$ ipython --no-banner

In [1]: import numpy as np

In [2]: from numpy import linalg as LA

In [3]: np.set_printoptions(precision=4, suppress=True, linewidth=140, legacy="1.25")

In [4]: mat = np.loadtxt("data.csv", delimiter=",")

In [5]: mat
Out[5]: 
array([[-6.0583,  0.622 ,  7.0583,  5.7017, -8.204 , -4.7534, -2.6803],
       [ 3.12  ,  0.0639, -2.12  ,  0.8318,  3.0474,  4.8188,  7.0561],
       [ 2.1684,  0.8988, -1.1684,  0.8841,  2.8537,  4.6067,  5.2696],
       [ 3.3432,  1.0656, -2.3432, -0.3661,  3.1281,  3.143 ,  6.2776],
       [ 1.2611, -0.3538, -0.2611,  3.0074,  2.7441,  7.6274,  5.6148],
       [ 1.0532,  0.5998, -0.0532,  1.293 , -0.1619,  0.6967,  4.4534],
       [ 1.6811,  0.1625, -0.6811,  1.6911,  1.6043,  3.9431,  5.5187],
       [-1.219 ,  0.789 ,  2.219 ,  3.2607, -0.5078,  3.1292,  1.992 ],
       [ 2.3643,  3.9998, -1.3643, -2.0081,  4.0681,  2.09  ,  2.3645],
       [ 1.8053,  0.6654, -0.8053,  0.8737,  1.0333,  1.8605,  5.1399],
       [-2.2714,  1.6367,  3.2714,  3.2163, -1.2553,  1.9414,  0.0918],
       [-3.8584,  2.4747,  4.8584,  3.6486, -2.2052,  1.1652, -2.3332],
       [ 2.5308,  1.918 , -1.5308,  0.2382,  5.061 ,  6.9489,  4.6129],
       [ 1.1719,  0.7257, -0.1719,  1.7457,  1.9298,  4.5133,  4.4462],
       [ 0.0121, -0.3913,  0.9879,  2.9947, -1.1538,  1.7614,  4.4034],
       [ 2.9087,  1.9833, -1.9087, -0.9735,  2.7557,  1.6733,  4.9254],
       [ 4.977 ,  3.9591, -3.977 , -3.3647,  7.7141,  5.5242,  5.0179],
       [ 3.1879, -0.0982, -2.1879,  1.1491,  3.7166,  6.2986,  7.2861],
       [ 0.9275, -0.4131,  0.0725,  2.8498,  1.0927,  4.9138,  5.3406],
       [-1.9995,  2.4154,  2.9995,  2.0852, -1.4969, -0.1176, -0.4149],
       [-0.0968, -1.943 ,  1.0968,  4.3031, -2.21  ,  2.1397,  5.8463],
       [-1.4494,  2.5078,  2.4494,  1.4723, -1.4079, -0.9034,  0.0427],
       [ 2.2433,  0.3816, -1.2433, -0.014 , -1.1672, -2.7717,  5.8617],
       [ 2.1427,  0.952 , -1.1427, -0.199 , -0.3125, -1.7673,  5.1907],
       [ 3.1967,  2.6163, -2.1967, -1.6063,  3.6199,  2.0203,  4.5804],
       [ 0.1583,  0.7622,  0.8417,  1.7744, -0.9152,  0.2888,  3.3961],
       [-1.2683,  3.1154,  2.2683,  1.0319, -0.363 ,  0.0033, -0.3837],
       [-7.1874, -1.2445,  8.1874,  8.5313, -8.7021, -1.2562, -1.9429],
       [ 0.3822,  2.1885,  0.6178,  0.726 ,  0.89  ,  1.424 ,  2.1937],
       [ 0.8826,  1.7896,  0.1174,  0.3269, -0.0025, -0.5133,  3.0929],
       [ 3.2013,  0.3588, -2.2013,  0.2838,  2.5317,  3.2233,  6.8425],
       [-1.5471, -0.632 ,  2.5471,  4.4812, -2.0936,  2.5815,  3.085 ]])

In [6]: Z = mat[[21, 16]].astype(float)

In [7]: for _ in range(4):
   ...:     lab = LA.norm(mat[:, None] - Z, axis=-1).argmin(axis=1)
   ...:     Z = np.array([mat[lab == j].mean(axis=0) for j in range(2)])
   ...: 

In [8]: lab
Out[8]: array([0, 1, 1, 1, 1, 0, 1, 0, 1, 1, 0, 0, 1, 1, 0, 1, 1, 1, 1, 0, 0, 0, 0, 0, 1, 0, 0, 0, 0, 0, 1, 0])

In [9]: Z[1] - Z[0]
Out[9]: array([ 3.7043,  0.2276, -3.7043, -2.2765,  4.966 ,  4.0344,  3.4767])

In [10]: np.argsort(-LA.norm(mat, axis=0).round(6), kind="stable")[:3]
Out[10]: array([6, 5, 4])

In [11]: [round(float(x), 4) for x in LA.svd(mat, compute_uv=False)[:3]]
Out[11]: [37.2258, 24.0525, 12.1253]

In [12]: LA.cond(mat) > 100
Out[12]: True

In [13]: Xc = mat - mat.mean(axis=0)

In [14]: U, sv, vt = LA.svd(Xc, full_matrices=False)

In [15]: np.round(Xc.mean(axis=0), 4) + 0
Out[15]: array([0., 0., 0., 0., 0., 0., 0.])

In [16]: np.round(sv ** 2 / (sv ** 2).sum(), 4) + 0
Out[16]: array([0.7705, 0.1346, 0.095 , 0.    , 0.    , 0.    , 0.    ])

In [17]: np.abs(U[:, 0]).argmax()
Out[17]: 27

In [18]: vt[0] * np.sign(vt[0, np.abs(vt[0]).argmax()])
Out[18]: array([ 0.4351,  0.047 , -0.4351, -0.3084,  0.5212,  0.3192,  0.3881])

In [19]: np.searchsorted(np.cumsum(sv ** 2) / (sv ** 2).sum(), 0.9) + 1
Out[19]: 2

In [20]: np.round((sv ** 2).sum() ** 2 / (sv ** 4).sum(), 4)
Out[20]: 1.611

In [21]: U, sv, vt = LA.svd(mat)

In [22]: evecs = vt[:(sv > 1e-8).sum()]

In [23]: rng = np.random.default_rng(663958)

In [24]: x0 = mat[19] + 3 * mat[1] + rng.integers(2) * np.eye(7)[0]

In [25]: x0
Out[25]: array([ 8.3605,  2.6072, -3.3605,  4.5807,  7.6453, 14.3389, 20.7533])

In [26]: LA.matrix_rank(np.vstack([mat, x0]))
Out[26]: 5

In [27]: np.diag(evecs.T @ evecs)
Out[27]: array([0.2456, 0.8675, 0.3564, 0.4169, 0.4342, 0.8045, 0.8748])

In [28]: round(float(LA.norm(x0 - evecs.T @ evecs @ x0)), 4)
Out[28]: 0.8686

In [29]: np.allclose(evecs.T @ evecs @ x0, x0)
Out[29]: False

In [30]: C2 = np.cov(mat, rowvar=False)

In [31]: np.argwhere(np.triu(np.abs(np.corrcoef(mat.T)) > 0.8, 1))
Out[31]: 
array([[0, 2],
       [0, 3],
       [0, 4],
       [0, 6],
       [2, 3],
       [2, 4],
       [2, 6],
       [3, 4]])

In [32]: mat.std(axis=0)
Out[32]: array([2.6996, 1.3895, 2.6996, 2.2932, 3.2885, 2.7777, 2.786 ])

In [33]: np.polyfit(mat[:, 4], mat[:, 6], 1)
Out[33]: array([0.5791, 3.223 ])

In [34]: np.round(LA.eigvalsh(C2)[::-1], 4) + 0
Out[34]: array([38.2199,  6.6764,  4.7102,  0.    ,  0.    ,  0.    ,  0.    ])

In [35]: np.median(mat, axis=0)
Out[35]: array([ 1.1125,  0.7756, -0.1125,  1.2211,  0.4438,  1.9809,  4.5169])

In [36]: M = np.loadtxt("test18.csv", delimiter=",")

In [37]: M
Out[37]: 
array([[ 0.01  , -0.8483,  0.8337,  0.9232,  0.3004, -0.9138, -0.9925, -0.9956],
       [-0.9971,  0.9998,  0.9992,  0.537 , -0.9329,  0.9997, -0.6858,  0.9974],
       [-0.9771, -0.1096, -0.9941, -0.585 , -0.0898,  0.9618, -0.5299, -0.6584],
       [ 0.2821,  0.9618, -0.5511,  0.9988, -0.1096, -0.8643, -1.    , -0.8668],
       [ 0.5441, -0.508 ,  1.    ,  0.9647, -0.2913, -0.9595, -0.9341, -0.9647],
       [-0.9861,  0.9846, -0.9905, -0.1489, -0.585 ,  0.9962, -0.6805,  0.9138],
       [ 0.8717, -0.9903, -0.354 , -0.9687,  0.5649, -0.8144,  0.9973, -0.3004],
       [-0.3452,  0.9988,  0.989 ,  0.9823, -0.7114,  0.6469, -0.9895,  0.9545],
       [-0.996 ,  0.9956, -1.    , -0.0898, -0.5784,  0.9992, -0.9201,  0.9425],
       [ 0.9379, -0.9992, -0.508 ,  0.3095,  0.8144, -0.9977, -0.6411, -0.9993],
       [-0.4854,  0.9989,  1.    ,  0.9962, -0.7857,  0.4301, -0.9983,  0.8243],
       [ 0.8144, -0.7306, -0.9929, -0.3714,  0.4699, -0.7818,  0.5154, -0.1781],
       [-0.493 ,  0.9846, -0.7259, -0.3275, -0.5154,  0.9478,  0.664 ,  0.9937],
       [-0.8854,  0.9246,  0.9998, -0.1974, -0.6963,  0.9562,  0.6169,  0.9087],
       [ 0.9958,  0.997 ,  0.9985,  0.9963, -0.3714, -0.984 , -0.964 ,  0.9861],
       [-0.811 , -0.9874,  0.9995,  0.5227,  0.1877, -0.6696, -0.9275, -0.9994],
       [ 1.    , -0.7352, -1.    ,  0.4053,  0.881 , -0.9998,  0.7658,  0.8511],
       [-0.9901, -0.881 ,  0.9999, -0.3885, -0.3627,  0.8896, -0.3714, -0.9861],
       [-0.9674, -0.1096, -0.02  , -0.9571, -0.3364,  0.9869,  0.9618,  0.5915],
       [-0.9721, -0.4542,  0.9104, -0.7114, -0.3004,  0.9458,  0.3714, -0.6584],
       [ 0.3627, -0.8617, -0.1391, -0.9846,  0.1781,  0.4136,  0.999 ,  0.8144],
       [-0.4136,  0.821 , -0.9998, -0.9978, -0.2355,  0.9935,  0.9999,  0.9997],
       [-0.8717, -0.992 ,  0.978 , -0.9498,  0.1781,  0.537 ,  0.9498, -0.9674],
       [ 0.8668,  0.8076,  0.9962,  0.9952, -0.0997, -0.9716, -0.9978, -0.7114],
       [ 1.    , -0.9923, -0.9997,  0.3799,  0.9302, -1.    ,  0.821 , -0.508 ],
       [ 0.9991, -0.984 , -0.4777,  0.9232,  0.8178, -0.9999, -0.8538, -0.9823],
       [ 0.8741, -0.9966,  0.9812, -0.9536,  0.5299, -0.9138,  0.997 , -0.7739],
       [ 0.9988,  0.2449, -0.9998,  0.9391,  0.6696, -0.9981, -0.8917,  0.3799],
       [-0.7531, -0.1096,  0.8957,  0.3004, -0.1684,  0.4382, -0.6911, -0.7306],
       [ 0.9935, -0.5784, -0.9963,  0.4854,  0.6291, -0.9906,  0.03  ,  0.1391],
       [ 0.9508, -0.9757, -0.984 , -0.8896,  0.6527, -0.9246,  0.9816, -0.226 ],
       [ 0.8511,  0.9261,  0.537 ,  0.0798, -0.2449, -0.1489,  0.8005,  0.9881],
       [ 0.7932,  0.9866,  0.9727,  0.9797, -0.3969, -0.6858, -0.9721,  0.8617],
       [-0.5005,  0.7398,  0.3452,  0.9874, -0.1293, -0.5005, -0.9995, -0.9402],
       [-0.9996,  0.9302,  0.9998,  0.9468, -0.7857,  0.9932, -0.9994, -0.9654],
       [-0.8041, -0.3714, -0.968 , -0.0699,  0.0898,  0.585 , -0.7211, -0.7932],
       [ 0.9366, -0.9767, -0.9498, -0.3714,  0.664 , -0.9716,  0.585 , -0.8741],
       [ 0.4219, -0.8178, -0.9833, -0.8426,  0.3714, -0.1877,  0.917 ,  0.05  ]])

In [38]: C2 = M.T @ M

In [39]: LA.eigvalsh(C2)[::-1]
Out[39]: array([75.9013, 54.7888, 34.4155, 20.1278,  4.9271,  2.1979,  1.3412,  0.5647])

In [40]: np.allclose(C2, C2.T)
Out[40]: True

In [41]: Xc = M - M.mean(axis=0)

In [42]: evecs = LA.svd(Xc)[2][:4]

In [43]: Y = Xc - Xc @ evecs.T @ evecs

In [44]: np.diag(evecs.T @ evecs)
Out[44]: array([0.4907, 0.4351, 0.956 , 0.3743, 0.1391, 0.4329, 0.5564, 0.6154])

In [45]: Xc = (M - M.mean(axis=0)) / M.std(axis=0)

In [46]: np.argwhere(np.abs(Xc) > 2)
Out[46]: array([], shape=(0, 2), dtype=int64)

In [47]: beta = LA.lstsq(np.delete(Xc, 7, axis=1), Xc[:, 7])[0]

In [48]: round(1 - np.var(Xc[:, 7] - np.delete(Xc, 7, axis=1) @ beta), 4)
Out[48]: 0.6532

In [49]: proj = M @ LA.solve(M.T @ M, M.T)

In [50]: LA.matrix_rank(np.eye(38) - proj)
Out[50]: 30

In [51]: np.round(np.trace(proj), 4)
Out[51]: 8.0

In [52]: np.allclose(proj @ proj, proj)
Out[52]: True

In [53]: proj @ M[:, 2]
Out[53]: 
array([ 0.8337,  0.9992, -0.9941, -0.5511,  1.    , -0.9905, -0.354 ,  0.989 , -1.    , -0.508 ,  1.    , -0.9929, -0.7259,  0.9998,
        0.9985,  0.9995, -1.    ,  0.9999, -0.02  ,  0.9104, -0.1391, -0.9998,  0.978 ,  0.9962, -0.9997, -0.4777,  0.9812, -0.9998,
        0.8957, -0.9963, -0.984 ,  0.537 ,  0.9727,  0.3452,  0.9998, -0.968 , -0.9498, -0.9833])

In [54]: E = np.loadtxt("block6.csv", delimiter=",")

In [55]: E
Out[55]: 
array([[-27.072 ,   4.2487, -10.837 ,  -2.2314,  22.6629, -17.532 ],
       [-23.009 ,   3.1763,  -7.8511,  -2.353 ,  17.8466, -14.9682],
       [-19.7547,   2.4096,  -5.6036,  -2.3651,  14.127 , -12.9131],
       [-15.0192,   1.4694,  -2.6364,  -2.2182,   9.0095,  -9.9171],
       [-13.1109,   1.1596,  -1.5738,  -2.0931,   7.0789,  -8.7063],
       [-12.5024,   1.0702,  -1.2551,  -2.044 ,   6.4835,  -8.3196],
       [ -8.3996,   0.6008,   0.5656,  -1.5805,   2.8031,  -5.6992],
       [ -5.0184,   0.4057,   1.425 ,  -0.9939,   0.4407,  -3.5063],
       [ -1.9893,   0.3234,   1.2277,  -0.317 ,  -0.6126,  -1.4678],
       [  1.8574,  -2.3306,  -2.4782,  -1.2204,   2.5965,   1.7311],
       [  2.653 ,  -4.6553,  -3.1467,  -2.8358,   3.6118,   2.5972],
       [  2.8614,  -5.3245,  -3.2127,  -3.3159,   3.7708,   2.8216],
       [  4.2019,  -9.636 ,  -2.8909,  -6.4691,   3.9564,   4.2008],
       [  7.0433, -17.9258,  -0.3328, -12.6236,   2.0203,   6.8572],
       [ 15.4828, -38.4729,  10.5036, -27.9027,  -8.4298,  13.973 ]])

In [56]: lab = E[:, 3] > np.median(E[:, 3])

In [57]: f = E[lab].mean(axis=0) - E[~lab].mean(axis=0)

In [58]: np.argsort(-np.abs(f).round(6), kind="stable")
Out[58]: array([1, 3, 4, 5, 0, 2])

In [59]: f
Out[59]: array([-3.0412,  8.658 ,  2.2464,  6.0168, -3.4744, -3.256 ])

In [60]: [round(float(x), 4) for x in LA.svd(E, compute_uv=False)[:3]]
Out[60]: [77.6892, 48.5118, 15.4914]

In [61]: np.round(np.trace(LA.pinv(E) @ E), 4)
Out[61]: 3.0

In [62]: LA.lstsq(E[:-1].T, E[-1])[2]
Out[62]: 3

In [63]: K = np.array([[-0.4, 0.7, 0.7, -0.3, 0.1, -1.8, 0.8, 0.2],
    ...:     [-0.7, -2.0, 0.1, 0.8, -0.1, -0.5, -0.2, 0.3],
    ...:     [-1.9, 1.1, 1.2, -0.9, 0.9, 0.3, -1.2, -1.4],
    ...:     [0.5, 2.1, 0.0, 1.1, -0.8, -1.9, 0.2, -1.3]])

In [64]: K[0] = K[3] + 0.02 * rng.normal(size=8)

In [65]: K
Out[65]: 
array([[ 0.514 ,  2.1151, -0.0267,  1.0932, -0.7931, -1.9385,  0.2019, -1.3329],
       [-0.7   , -2.    ,  0.1   ,  0.8   , -0.1   , -0.5   , -0.2   ,  0.3   ],
       [-1.9   ,  1.1   ,  1.2   , -0.9   ,  0.9   ,  0.3   , -1.2   , -1.4   ],
       [ 0.5   ,  2.1   ,  0.    ,  1.1   , -0.8   , -1.9   ,  0.2   , -1.3   ]])

In [66]: K.reshape(2, -1)
Out[66]: 
array([[ 0.514 ,  2.1151, -0.0267,  1.0932, -0.7931, -1.9385,  0.2019, -1.3329, -0.7   , -2.    ,  0.1   ,  0.8   , -0.1   , -0.5   ,
        -0.2   ,  0.3   ],
       [-1.9   ,  1.1   ,  1.2   , -0.9   ,  0.9   ,  0.3   , -1.2   , -1.4   ,  0.5   ,  2.1   ,  0.    ,  1.1   , -0.8   , -1.9   ,
         0.2   , -1.3   ]])

In [67]: K.reshape(-1, 2)
Out[67]: 
array([[ 0.514 ,  2.1151],
       [-0.0267,  1.0932],
       [-0.7931, -1.9385],
       [ 0.2019, -1.3329],
       [-0.7   , -2.    ],
       [ 0.1   ,  0.8   ],
       [-0.1   , -0.5   ],
       [-0.2   ,  0.3   ],
       [-1.9   ,  1.1   ],
       [ 1.2   , -0.9   ],
       [ 0.9   ,  0.3   ],
       [-1.2   , -1.4   ],
       [ 0.5   ,  2.1   ],
       [ 0.    ,  1.1   ],
       [-0.8   , -1.9   ],
       [ 0.2   , -1.3   ]])

In [68]: t3 = K.reshape(4, 2, -1)

In [69]: t3.sum(axis=1)
Out[69]: 
array([[-0.2791,  0.1766,  0.1752, -0.2397],
       [-0.8   , -2.5   , -0.1   ,  1.1   ],
       [-1.    ,  1.4   ,  0.    , -2.3   ],
       [-0.3   ,  0.2   ,  0.2   , -0.2   ]])

In [70]: np.swapaxes(t3, 1, 2)[0]
Out[70]: 
array([[ 0.514 , -0.7931],
       [ 2.1151, -1.9385],
       [-0.0267,  0.2019],
       [ 1.0932, -1.3329]])

In [71]: t3.transpose(1, 0, 2)
Out[71]: 
array([[[ 0.514 ,  2.1151, -0.0267,  1.0932],
        [-0.7   , -2.    ,  0.1   ,  0.8   ],
        [-1.9   ,  1.1   ,  1.2   , -0.9   ],
        [ 0.5   ,  2.1   ,  0.    ,  1.1   ]],

       [[-0.7931, -1.9385,  0.2019, -1.3329],
        [-0.1   , -0.5   , -0.2   ,  0.3   ],
        [ 0.9   ,  0.3   , -1.2   , -1.4   ],
        [-0.8   , -1.9   ,  0.2   , -1.3   ]]])

In [72]: t3[:, 0]
Out[72]: 
array([[ 0.514 ,  2.1151, -0.0267,  1.0932],
       [-0.7   , -2.    ,  0.1   ,  0.8   ],
       [-1.9   ,  1.1   ,  1.2   , -0.9   ],
       [ 0.5   ,  2.1   ,  0.    ,  1.1   ]])
